In [1]: import numpy as np

In [2]: np.set_printoptions(precision=2, suppress=True, linewidth=200)

In [3]: C = np.array([[0.7, 1.4, 0.5, -1.5], [0.8, 0.8, -0.7, -0.6]])

In [4]: rng = np.random.default_rng(30752)

In [5]: mat = np.array([[2, -4],
   ...:     [4, 5],
   ...:     [1, 2],
   ...:     [2, -3],
   ...:     [5, -5],
   ...:     [3, -2],
   ...:     [-1, -3],
   ...:     [0, -5],
   ...:     [-1, 0],
   ...:     [-1, 2],
   ...:     [-5, -3],
   ...:     [2, 3],
   ...:     [-2, -5],
   ...:     [-1, 0],
   ...:     [-3, -1],
   ...:     [5, 3],
   ...:     [1, 5],
   ...:     [2, 2],
   ...:     [2, -4],
   ...:     [1, 4],
   ...:     [5, -4],
   ...:     [2, 4],
   ...:     [-2, 4],
   ...:     [-5, -2],
   ...:     [-1, -5],
   ...:     [-1, 2],
   ...:     [-2, 4]]) @ C + 0.05 * rng.normal(size=(27, 4))

In [6]: mat
Out[6]: 
array([[-1.82, -0.46,  3.75, -0.64],
       [ 6.73,  9.55, -1.45, -8.94],
       [ 2.2 ,  3.01, -0.9 , -2.64],
       [-1.03,  0.35,  3.02, -1.08],
       [-0.37,  2.86,  5.98, -4.55],
       [ 0.55,  2.61,  2.95, -3.34],
       [-3.09, -3.87,  1.57,  3.25],
       [-3.98, -4.03,  3.48,  3.01],
       [-0.74, -1.5 , -0.59,  1.6 ],
       [ 0.88,  0.25, -1.8 ,  0.34],
       [-5.95, -9.51, -0.42,  9.27],
       [ 3.77,  5.27, -1.15, -4.74],
       [-5.32, -6.77,  2.51,  5.95],
       [-0.7 , -1.4 , -0.48,  1.54],
       [-2.86, -5.11, -0.81,  5.15],
       [ 5.91,  9.38,  0.41, -9.23],
       [ 4.68,  5.41, -2.97, -4.52],
       [ 2.92,  4.37, -0.45, -4.23],
       [-1.83, -0.44,  3.82, -0.54],
       [ 3.87,  4.58, -2.28, -3.95],
       [ 0.27,  3.83,  5.31, -5.15],
       [ 4.62,  6.02, -1.77, -5.41],
       [ 1.81,  0.38, -3.86,  0.67],
       [-4.99, -8.67, -1.19,  8.74],
       [-4.73, -5.37,  2.94,  4.52],
       [ 0.82,  0.13, -1.87,  0.2 ],
       [ 1.69,  0.34, -3.74,  0.65]])

In [7]: Uu, sig, Vh = np.linalg.svd(mat, full_matrices=False)

In [8]: sig
Out[8]: array([39.37, 15.5 ,  0.28,  0.23])

In [9]: np.allclose(Uu * sig @ Vh, mat)
Out[9]: True

In [10]: np.round(Uu.T @ mat @ Vh.T, 2) + 0
Out[10]: 
array([[39.37,  0.  ,  0.  ,  0.  ],
       [ 0.  , 15.5 ,  0.  ,  0.  ],
       [ 0.  ,  0.  ,  0.28,  0.  ],
       [ 0.  ,  0.  ,  0.  ,  0.23]])

In [11]: Uu, sig, Vh = np.linalg.svd(mat)

In [12]: np.argmax(sig[:-1] / (sig[1:] + 1e-6)) + 1
Out[12]: np.int64(2)

In [13]: out = Uu[:, :2] @ np.diag(sig[:2]) @ Vh[:2]

In [14]: round(np.linalg.norm(mat - out) / np.linalg.norm(mat), 2)
Out[14]: np.float64(0.01)

In [15]: np.linalg.matrix_rank(mat, rtol=0.05)
Out[15]: np.int64(2)

In [16]: np.round(np.abs(mat - out).max(), 2)
Out[16]: np.float64(0.11)

In [17]: d = np.linalg.norm(mat[:, None] - mat[None], axis=-1)

In [18]: d.shape
Out[18]: (27, 27)

In [19]: d[10].round(6).argsort(kind="stable")[:4]
Out[19]: array([10, 23, 12, 14])

In [20]: np.linalg.matrix_rank(d ** 2)
Out[20]: np.int64(6)

In [21]: np.unravel_index(d.round(6).argmax(), d.shape)
Out[21]: (np.int64(1), np.int64(10))

In [22]: (d + 1e9 * np.eye(27)).round(6).argmin(axis=1)
Out[22]: array([18, 15, 17,  0, 20, 20,  7,  6, 13, 25, 23, 21, 24,  8,  6,  1, 19, 11,  0, 16,  4, 11, 26, 10, 12,  9, 22])

In [23]: [round(float(x), 2) for x in np.linalg.svd(mat, compute_uv=False)[:3]]
Out[23]: [39.37, 15.5, 0.28]

In [24]: np.linalg.matrix_rank(mat, rtol=0.1)
Out[24]: np.int64(2)

In [25]: round(float(np.linalg.norm(mat, 2) / np.linalg.norm(mat)), 2)
Out[25]: 0.93

In [26]: np.abs(np.linalg.svd(mat)[2][-1])
Out[26]: array([0.77, 0.03, 0.43, 0.48])

In [27]: Ac = mat - mat.mean(axis=0)

In [28]: V = np.linalg.svd(Ac)[2][:2]

In [29]: out = Ac - Ac @ V.T @ V

In [30]: (Ac @ V.T).std(axis=0)
Out[30]: array([7.55, 2.95])

In [31]: np.linalg.norm(out, axis=1).round(6).argmax()
Out[31]: np.int64(4)

In [32]: W0 = np.load("case19.npy")

In [33]: W0
Out[33]: 
array([[ 0.87,  0.5 ,  0.  ,  0.  ,  0.  ],
       [-0.5 ,  0.87,  0.  ,  0.  ,  0.  ],
       [ 0.  ,  0.  ,  1.  ,  0.  ,  0.  ],
       [ 0.  ,  0.  ,  0.  ,  1.  ,  0.  ],
       [ 0.  ,  0.  ,  0.  ,  0.  ,  1.  ]])

In [34]: O, V = np.linalg.qr(W0[:, :1])[0], np.linalg.qr(W0[:, 1:])[0]

In [35]: sig = np.linalg.svd(O.T @ V, compute_uv=False)

In [36]: sig.round(2) + 0
Out[36]: array([0.])

In [37]: C = mat[[12, 18]].astype(float)

In [38]: for _ in range(4):
    ...:     lab = np.linalg.norm(mat[:, None] - C, axis=-1).argmin(axis=1)
    ...:     C = np.array([mat[lab == j].mean(axis=0) for j in range(2)])
    ...: 

In [39]: lab
Out[39]: array([1, 1, 1, 1, 1, 1, 0, 0, 1, 1, 0, 1, 0, 1, 0, 1, 1, 1, 1, 1, 1, 1, 1, 0, 0, 1, 1])

In [40]: np.abs(C[1] - C[0]).argmax()
Out[40]: np.int64(1)

In [41]: C[1] - C[0]
Out[41]: array([ 6.13,  8.92, -1.06, -8.4 ])

In [42]: np.bincount(lab)
Out[42]: array([ 7, 20])

In [43]: C
Out[43]: 
array([[-4.42, -6.19,  1.15,  5.7 ],
       [ 1.71,  2.73,  0.1 , -2.7 ]])

In [44]: f = np.array([3, -5, -3, 5, 0])

In [45]: out = W0 + np.outer(f, np.eye(5)[1])

In [46]: np.linalg.matrix_rank(np.linalg.inv(out) - np.linalg.inv(W0), tol=1e-8)
Out[46]: np.int64(1)

In [47]: round(np.linalg.det(out) / np.linalg.det(W0), 2), np.round(1 + np.linalg.solve(W0, f)[1], 2)
Out[47]: (np.float64(-1.83), np.float64(-1.83))

In [48]: np.linalg.matrix_rank(out - W0)
Out[48]: np.int64(1)

In [49]: x0 = np.array([2, 2, 0, 2, 2])

In [50]: a = np.maximum(W0 @ x0, 0)

In [51]: W0 * (a > 1e-9)[:, None]
Out[51]: 
array([[ 0.87,  0.5 ,  0.  ,  0.  ,  0.  ],
       [-0.5 ,  0.87,  0.  ,  0.  ,  0.  ],
       [ 0.  ,  0.  ,  0.  ,  0.  ,  0.  ],
       [ 0.  ,  0.  ,  0.  ,  1.  ,  0.  ],
       [ 0.  ,  0.  ,  0.  ,  0.  ,  1.  ]])

In [52]: np.flatnonzero(a > 1e-9)
Out[52]: array([0, 1, 3, 4])

In [53]: W0.T @ a
Out[53]: array([2., 2., 0., 2., 2.])

In [54]: np.maximum(W0 @ (3 * x0), 0)
Out[54]: array([8.2, 2.2, 0. , 6. , 6. ])

In [55]: arr = np.load("a.npy")

In [56]: arr
Out[56]: 
array([[-2.31, -2.3 ,  1.33],
       [-0.76,  8.59,  4.45],
       [-3.24, 11.14,  6.13],
       [ 2.46,  9.68,  3.74],
       [ 1.83, 10.6 ,  4.26],
       [-0.93,  4.27,  3.07],
       [-4.54,  4.76,  4.43],
       [-2.23,  1.57,  2.6 ],
       [-0.42, 13.61,  6.01],
       [-1.23,  7.93,  4.38],
       [ 0.84, 15.98,  6.38],
       [-2.59,  3.76,  3.45],
       [ 0.48, 10.46,  4.66],
       [ 0.07, 11.22,  5.05],
       [-0.41, 10.16,  4.86],
       [ 0.13,  6.51,  3.46],
       [ 1.34,  9.35,  4.01],
       [-1.6 , 14.76,  6.79],
       [-0.99,  5.06,  3.35],
       [-3.67,  4.12,  3.93],
       [-1.02,  7.1 ,  4.04],
       [-2.56,  7.05,  4.54],
       [-1.81,  4.65,  3.49]])

In [57]: Ac = arr - arr.mean(axis=0)

In [58]: Uu, sig, Vh = np.linalg.svd(Ac, full_matrices=False)

In [59]: (np.sign(Uu[:, 0]) == np.sign(Uu[0, 0])).astype(int)
Out[59]: array([1, 0, 0, 0, 0, 1, 1, 1, 0, 0, 0, 1, 0, 0, 0, 1, 0, 0, 1, 1, 1, 1, 1])

In [60]: sig
Out[60]: array([21.41,  7.48,  0.01])

In [61]: np.abs(Vh[-1])
Out[61]: array([0.3, 0.3, 0.9])

In [62]: np.round(sig ** 2 / (sig ** 2).sum(), 2) + 0
Out[62]: array([0.89, 0.11, 0.  ])

In [63]: out = arr + rng.integers(-2, 3, (23, 2)) @ rng.integers(-2, 3, (2, 3))

In [64]: out
Out[64]: 
array([[ -6.31,  -2.3 ,   3.33],
       [ -8.76,   4.59,   6.45],
       [ -9.24,   9.14,   8.13],
       [  2.46,   9.68,   3.74],
       [  9.83,  14.6 ,   2.26],
       [  1.07,   6.27,   3.07],
       [-10.54,   0.76,   5.43],
       [ -8.23,  -2.43,   3.6 ],
       [ -4.42,   9.61,   6.01],
       [ -7.23,   5.93,   6.38],
       [ -7.16,  11.98,   8.38],
       [  1.41,   5.76,   2.45],
       [  0.48,  12.46,   5.66],
       [ -7.93,   7.22,   7.05],
       [ -0.41,  14.16,   6.86],
       [  6.13,  10.51,   2.46],
       [  9.34,  13.35,   2.01],
       [  0.4 ,  16.76,   6.79],
       [ -2.99,   5.06,   4.35],
       [ -7.67,   2.12,   4.93],
       [ -5.02,   7.1 ,   6.04],
       [ -0.56,  11.05,   5.54],
       [  2.19,   4.65,   1.49]])

In [65]: np.round(np.linalg.svd(out - arr, compute_uv=False), 2) + 0
Out[65]: array([28.42,  7.76,  0.  ])

In [66]: np.linalg.matrix_rank(out - arr, tol=1e-8)
Out[66]: np.int64(2)

In [67]: Uu, sig, Vh = np.linalg.svd(arr, full_matrices=False)

In [68]: np.abs(Uu[:, 0]).round(6).argmax()
Out[68]: np.int64(10)

In [69]: sig / sig[0]
Out[69]: array([1.  , 0.22, 0.04])

In [70]: sig
Out[70]: array([47.53, 10.25,  1.9 ])

In [71]: np.round(Uu.T @ arr @ Vh.T, 2) + 0
Out[71]: 
array([[47.53,  0.  ,  0.  ],
       [ 0.  , 10.25,  0.  ],
       [ 0.  ,  0.  ,  1.9 ]])

In [72]: np.round(Vh @ Vh.T, 2) + 0
Out[72]: 
array([[1., 0., 0.],
       [0., 1., 0.],
       [0., 0., 1.]])

In [73]: Uu.shape, sig.shape, Vh.shape
Out[73]: ((23, 3), (3,), (3, 3))

In [74]: np.cumsum(sig ** 2) / np.sum(sig ** 2)
Out[74]: array([0.95, 1.  , 1.  ])

In [75]: m1 = np.load("x.npy")

In [76]: m1
Out[76]: 
array([[0, 0, 1, 1, 0],
       [0, 0, 0, 0, 0],
       [1, 0, 0, 1, 0],
       [1, 0, 1, 0, 0],
       [0, 0, 0, 0, 0]])

In [77]: round(float(np.linalg.norm(m1, 2)), 2)
Out[77]: 2.0

In [78]: round(float(np.linalg.norm(m1[1] - m1[0])), 2)
Out[78]: 1.41

In [79]: round(float(np.linalg.norm(m1[1], 1)), 2), round(np.linalg.norm(m1[1], np.inf), 2)
Out[79]: (0.0, np.float64(0.0))

In [80]: np.linalg.norm(m1, axis=0)
Out[80]: array([1.41, 0.  , 1.41, 1.41, 0.  ])

In [81]: np.round(np.linalg.norm(m1, "nuc"), 2)
Out[81]: np.float64(4.0)

In [82]: np.round(np.linalg.norm(m1, 1), 2), np.round(np.linalg.norm(m1, np.inf), 2)
Out[82]: (np.float64(2.0), np.float64(2.0))

In [83]: np.round(np.linalg.norm(m1) ** 2 / np.linalg.norm(m1, 2) ** 2, 2)
Out[83]: np.float64(1.5)

In [84]: m1[1] @ m1[0]
Out[84]: np.int64(0)

In [85]: J = np.loadtxt("block9.csv", delimiter=",")

In [86]: J
Out[86]: 
array([[  1.3 ,   0.7 ,   0.3 ,   6.65],
       [  2.4 ,   1.6 ,  -0.4 ,  12.02],
       [ -0.8 ,   0.7 ,   0.3 ,  -3.88],
       [  0.4 ,  -0.5 ,   0.9 ,   1.89],
       [ -0.4 ,   0.8 ,   1.7 ,  -1.92],
       [ -2.2 ,   0.  ,   0.2 , -11.04],
       [  1.  ,   0.2 ,  -0.6 ,   5.12],
       [  1.6 ,   0.1 ,  -0.9 ,   8.08],
       [  0.8 ,  -0.6 ,  -0.6 ,   3.93],
       [ -1.4 ,  -0.8 ,   0.  ,  -7.06],
       [  1.2 ,  -0.9 ,   0.4 ,   6.14],
       [ -1.  ,   0.9 ,  -2.  ,  -4.94],
       [ -0.3 ,   0.7 ,  -0.7 ,  -1.42],
       [  0.6 ,  -0.9 ,  -1.1 ,   2.84],
       [ -0.4 ,   1.5 ,   2.3 ,  -1.97],
       [  0.3 ,  -1.9 ,  -1.2 ,   1.49],
       [  0.4 ,   0.5 ,  -0.1 ,   1.85],
       [  0.6 ,  -0.4 ,  -0.2 ,   2.83],
       [  1.1 ,  -0.9 ,  -0.3 ,   5.54],
       [  1.3 ,   1.3 ,   0.1 ,   6.47],
       [  0.1 ,   1.  ,  -0.7 ,   0.37],
       [ -2.  ,   0.2 ,  -1.4 ,  -9.99],
       [ -0.6 ,  -1.6 ,  -0.8 ,  -2.97],
       [ -2.1 ,   0.6 ,  -0.9 , -10.66],
       [  0.5 ,  -0.6 ,   0.3 ,   2.43],
       [  0.1 ,  -0.7 ,   0.  ,   0.48],
       [ -0.6 ,   0.3 ,  -0.1 ,  -2.94]])

In [87]: Ac = J - J.mean(axis=0)

In [88]: V = np.linalg.svd(Ac)[2][:3]

In [89]: out = Ac - Ac @ V.T @ V

In [90]: np.linalg.norm(out, axis=1).round(6).argmax()
Out[90]: np.int64(17)

In [91]: (Ac @ V.T).std(axis=0)
Out[91]: array([5.84, 0.99, 0.78])

In [92]: X = np.array([[3, 3, 3, 3, 3],
    ...:     [3, 6, 6, 6, 6],
    ...:     [3, 6, 9, 9, 9],
    ...:     [3, 6, 9, 12, 12],
    ...:     [3, 6, 9, 12, 15]])

In [93]: C2 = X.T @ X

In [94]: np.linalg.svd(X, compute_uv=False) ** 2
Out[94]: array([1371.27,   18.89,    3.06,    1.12,    0.66])

In [95]: np.linalg.eigvalsh(C2)[::-1]
Out[95]: array([1371.27,   18.89,    3.06,    1.12,    0.66])

In [96]: (X @ X.T).shape
Out[96]: (5, 5)

In [97]: C2
Out[97]: 
array([[ 45,  81, 108, 126, 135],
       [ 81, 153, 207, 243, 261],
       [108, 207, 288, 342, 369],
       [126, 243, 342, 414, 450],
       [135, 261, 369, 450, 495]])

In [98]: np.trace(C2), (X ** 2).sum()
Out[98]: (np.int64(1395), np.int64(1395))

In [99]: E = np.array([[4, 0, 0, 0], [0, 5, 0, 0], [0, 0, 4, 0], [0, 1, 0, 3]])

In [100]: w1 = np.array([[8, 9, 4, 0, 2, 5],
     ...:     [6, 2, 4, 7, 4, 7],
     ...:     [1, 6, 8, 8, 3, 4],
     ...:     [8, 3, 3, 8, 1, 9]])

In [101]: beta = np.array([7, 0, 4, 3, 2, 4])

In [102]: act = np.maximum(E @ w1 + beta, 0)

In [103]: (act > 0).astype(int)
Out[103]: 
array([[1, 1, 1, 1, 1, 1],
       [1, 1, 1, 1, 1, 1],
       [1, 1, 1, 1, 1, 1],
       [1, 1, 1, 1, 1, 1]])

In [104]: (act > 0).mean(axis=0)
Out[104]: array([1., 1., 1., 1., 1., 1.])

In [105]: C = np.array([[-1, 1, 2],
     ...:     [3, -1, 0],
     ...:     [0, 2, 0],
     ...:     [3, 0, -2],
     ...:     [3, -1, 3],
     ...:     [-3, 0, 2]])

In [106]: (act @ C).round(6).argmax(axis=1)
Out[106]: array([2, 2, 0, 2])

In [107]: w1 @ C
Out[107]: 
array([[10,  5, 32],
       [12,  8, 24],
       [38,  8,  3],
       [ 1, 10, 21]])

In [108]: f = np.array([1, 0, -2, -3, 2])

In [109]: out = X + np.outer(f, np.eye(5)[3])

In [110]: np.linalg.matrix_rank(np.linalg.inv(out) - np.linalg.inv(X), tol=1e-8)
Out[110]: np.int64(1)

In [111]: out = np.array([[5, 1, 5], [5, 4, 3], [2, 4, 4], [3, 4, 0]])

In [112]: np.einsum("ik,kj->ij", E, out)
Out[112]: 
array([[20,  4, 20],
       [25, 20, 15],
       [ 8, 16, 16],
       [14, 16,  3]])

In [113]: np.einsum("ij,ij->i", E, E)
Out[113]: array([16, 25, 16, 10])

In [114]: np.vstack([E, out.T]).shape
Out[114]: (7, 4)

In [115]: out = E / np.sqrt((E ** 2).mean(axis=1, keepdims=True))

In [116]: np.linalg.matrix_rank(E - E.mean(axis=1, keepdims=True))
Out[116]: np.int64(3)

In [117]: out[3]
Out[117]: array([0.  , 0.63, 0.  , 1.9 ])

In [118]: E - E.mean(axis=1, keepdims=True)
Out[118]: 
array([[ 3.  , -1.  , -1.  , -1.  ],
       [-1.25,  3.75, -1.25, -1.25],
       [-1.  , -1.  ,  3.  , -1.  ],
       [-1.  ,  0.  , -1.  ,  2.  ]])
